$ python -q
>>> import numpy as np
>>> np.set_printoptions(precision=1, suppress=True, linewidth=160)
>>> M = np.load("run9.npy")
>>> print(M)
[[ 1 -1 -1  1  1 -1 -1  1]
 [ 1  1  1  1  1  1  1  1]
 [ 1  1  1  1 -1 -1 -1 -1]
 [ 1  1 -1 -1 -1 -1  1  1]
 [ 1 -1  1 -1 -1  1 -1  1]]
>>> T = np.stack([M, 5 * M, M[::-1]])
>>> print(T.shape)
(3, 5, 8)
>>> print(np.linalg.matrix_rank(T.reshape(3, -1)))
2
>>> print(T.sum(axis=0))
[[ 7 -7 -5  5  5 -5 -7  7]
 [ 7  7  5  5  5  5  7  7]
 [ 7  7  7  7 -7 -7 -7 -7]
 [ 7  7 -5 -5 -5 -5  7  7]
 [ 7 -7  5 -5 -5  5 -7  7]]
>>> x0 = np.array([1, -2, 3, 3, 0, 2, 2, 1])
>>> print(np.sign((M @ x0).round(6)))
[ 0  1  0 -1  1]
>>> print((M * x0).sum(axis=1))
[ 0 10  0 -6  4]
>>> print(M @ (2 * x0))
[  0  20   0 -12   8]
>>> print(M * x0)
[[ 1  2 -3  3  0 -2 -2  1]
 [ 1 -2  3  3  0  2  2  1]
 [ 1 -2  3  3  0 -2 -2 -1]
 [ 1 -2 -3 -3  0 -2  2  1]
 [ 1  2  3 -3  0  2 -2  1]]
>>> print(M @ x0)
[ 0 10  0 -6  4]
>>> print(M @ np.ones(8))
[0. 8. 0. 0. 0.]
>>> w1 = np.array([[9, 7, 9, 1, 4],
...     [5, 9, 5, 7, 9],
...     [5, 7, 6, 5, 4],
...     [9, 1, 9, 2, 7],
...     [2, 9, 4, 7, 0],
...     [6, 6, 6, 7, 7],
...     [7, 0, 6, 1, 7],
...     [0, 8, 1, 8, 4]])
>>> coef = np.array([-3, 2, 0, 0, 1])
>>> act = np.maximum(M @ w1 + coef, 0)
>>> print((act > 0).mean(axis=0))
[0.4 1.  0.4 0.4 0.6]
>>> print((act > 0).astype(int))
[[0 1 0 0 0]
 [1 1 1 1 1]
 [1 1 1 0 1]
 [0 1 0 0 1]
 [0 1 0 1 0]]
>>> W2 = np.array([[8, 4, 2], [4, 8, 6], [7, 2, 9], [1, 3, 7], [3, 5, 4]])
>>> print(w1 @ W2)
[[176 133 164]
 [145 168 194]
 [127 123 157]
 [162 103 147]
 [ 87 109 143]
 [142 140 179]
 [120  78 103]
 [ 59 110 129]]
>>> print((act @ W2).round(6).argmax(axis=1))
[1 2 0 1 1]
>>> feats = np.load("w.npy")
>>> print(feats)
[[0. 0. 0. 0. 3.]
 [0. 0. 0. 0. 1.]
 [0. 0. 0. 0. 3.]
 [0. 0. 0. 0. 2.]
 [3. 1. 3. 2. 0.]]
>>> # columns 0 and 2 are equal
>>> print(feats @ np.linalg.pinv(feats) @ feats)
[[0. 0. 0. 0. 3.]
 [0. 0. 0. 0. 1.]
 [0. 0. 0. 0. 3.]
 [0. 0. 0. 0. 2.]
 [3. 1. 3. 2. 0.]]
>>> print(np.linalg.lstsq(feats[:-1].T, feats[-1])[2])
1
>>> try:
...     np.linalg.inv(feats)
... except np.linalg.LinAlgError as e:
...     print("failed:", e)
... 
failed: Singular matrix
>>> print(np.unique(feats.round(6), axis=0).shape)
(4, 5)
>>> print(round(np.trace(np.linalg.pinv(feats) @ feats), 1))
2.0
>>> print(np.all(np.linalg.eigvalsh(feats) > 0))
False
>>> print(np.round(np.linalg.eigvalsh(feats).min(), 1))
-4.8
>>> Uu, s, VT = np.linalg.svd(feats)
>>> print(s)
[ 4.8  4.8  0.   0.  -0. ]
>>> other = Uu[:, :2] @ np.diag(s[:2]) @ VT[:2]
>>> print(round(float(np.linalg.norm(feats - other) / np.linalg.norm(feats)), 1))
0.0
>>> print(np.linalg.matrix_rank(other))
2
>>> rank = np.linalg.matrix_rank(feats)
>>> print(rank)
2
>>> ns = np.linalg.svd(feats)[2][rank:].T
>>> print([int(np.linalg.matrix_rank(feats[:, :j + 1])) for j in range(5)])
[1, 1, 1, 1, 2]
>>> print(ns @ ns.T)
[[ 0.6 -0.1 -0.4 -0.3  0. ]
 [-0.1  1.  -0.1 -0.1  0. ]
 [-0.4 -0.1  0.6 -0.3  0. ]
 [-0.3 -0.1 -0.3  0.8  0. ]
 [ 0.   0.   0.   0.   0. ]]
>>> print(ns.shape)
(5, 3)
>>> print(np.round(feats @ ns, 1) + 0)
[[0. 0. 0.]
 [0. 0. 0.]
 [0. 0. 0.]
 [0. 0. 0.]
 [0. 0. 0.]]
>>> print(np.linalg.matrix_rank(feats.T @ feats), np.linalg.matrix_rank(feats @ feats.T))
2 2
>>> print([int(np.linalg.matrix_rank(feats[:i])) for i in range(1, len(feats) + 1)])
[1, 1, 1, 1, 2]
>>> X = np.load("out10.npy")
>>> print(X.round(1) + 0)
[[-0.9  0.5 -4.1 -0.2]
 [-0.5  0.2 -1.  -0.1]
 [-0.2  0.   3.1  0.2]
 [-1.3  0.6  2.   0.1]
 [ 0.4 -0.2  1.6  0.1]]
>>> # null space of dimension 2
>>> Uu, s, VT = np.linalg.svd(X)
>>> V = VT[:(s > 1e-8).sum()]
>>> rng = np.random.default_rng(5951)
>>> x0 = X[2] + 2 * X[1] + rng.integers(2) * np.eye(4)[3]
>>> print(x0)
[-1.1  0.5  1.2  0.1]
>>> print(np.round(np.diag(V.T @ V), 1) + 0)
[0.8 0.2 1.  0. ]
>>> Uu, s, VT = np.linalg.svd(X)
>>> print(s.round(1) + 0)
[5.8 1.9 0.  0. ]
>>> other = Uu[:, :2] @ np.diag(s[:2]) @ VT[:2]
>>> print(round(np.linalg.norm(X - other) / np.linalg.norm(X), 1))
0.0
>>> print(round(float(np.abs(X - other).max()), 1))
0.0
>>> print(np.unique(X.round(6), axis=0).shape)
(5, 4)
>>> print(np.abs(np.diag(np.linalg.qr(X)[1])) > 1e-9)
[ True  True False False]
>>> other = np.array([[3, 5, 1], [5, 0, 4]])
>>> m1 = other.T @ other
>>> print(m1)
[[34 15 23]
 [15 25  5]
 [23  5 17]]
>>> # rank 2
>>> x0 = np.array([4, 3, -5])
>>> h1 = np.maximum(m1 @ x0, 0)
>>> print(h1)
[ 66 110  22]
>>> print(m1 * (h1 > 1e-9)[:, None])
[[34 15 23]
 [15 25  5]
 [23  5 17]]
>>> print(np.maximum(m1 @ (3 * x0), 0))
[198 330  66]
>>> print(np.maximum(m1 @ x0, 0) - np.maximum(-m1 @ x0, 0))
[ 66 110  22]
>>> print(np.tanh(m1 @ x0))
[1. 1. 1.]
>>> rank = np.linalg.matrix_rank(m1)
>>> print(rank)
2
>>> ns = np.linalg.svd(m1)[2][rank:].T
>>> print([int(np.linalg.matrix_rank(m1[:, :j + 1])) for j in range(3)])
[1, 2, 2]
>>> print([int(np.linalg.matrix_rank(m1[:i])) for i in range(1, len(m1) + 1)])
[1, 2, 2]
>>> print(ns[:, 0] / ns[np.abs(ns[:, 0]).round(6).argmax(), 0])
[-0.8  0.3  1. ]
>>> other = np.array([[3, 1, 3], [0, 0, 2], [1, 3, 1]])
>>> print(np.einsum("ik,kj->ij", m1, other))
[[125 103 155]
 [ 50  30 100]
 [ 86  74  96]]
>>> print(other.T @ m1.T)
[[125  50  86]
 [103  30  74]
 [155 100  96]]
>>> print(np.linalg.matrix_rank(np.vstack([m1, other.T])))
3
>>> print(np.einsum("ik,kj->ji", m1, other))
[[125  50  86]
 [103  30  74]
 [155 100  96]]
>>> print(np.einsum("ij,ij->i", m1, m1))
[1910  875  843]
>>> print(np.vstack([m1, other.T]).shape)
(6, 3)
>>> u, g = m1[1], m1[2]
>>> print(u @ u)
875
>>> print(u @ g)
555
>>> pr = (u @ g) / (u @ u) * u
>>> print(np.linalg.matrix_rank(np.outer(u, g)))
1
>>> print(np.outer(u, g))
[[345  75 255]
 [575 125 425]
 [115  25  85]]
>>> print(np.round((g - pr) @ u, 1))
0.0
>>> print(g - pr)
[ 13.5 -10.9  13.8]
>>> print(np.round(np.linalg.norm(u + g) ** 2 + np.linalg.norm(u - g) ** 2, 1))
3436.0
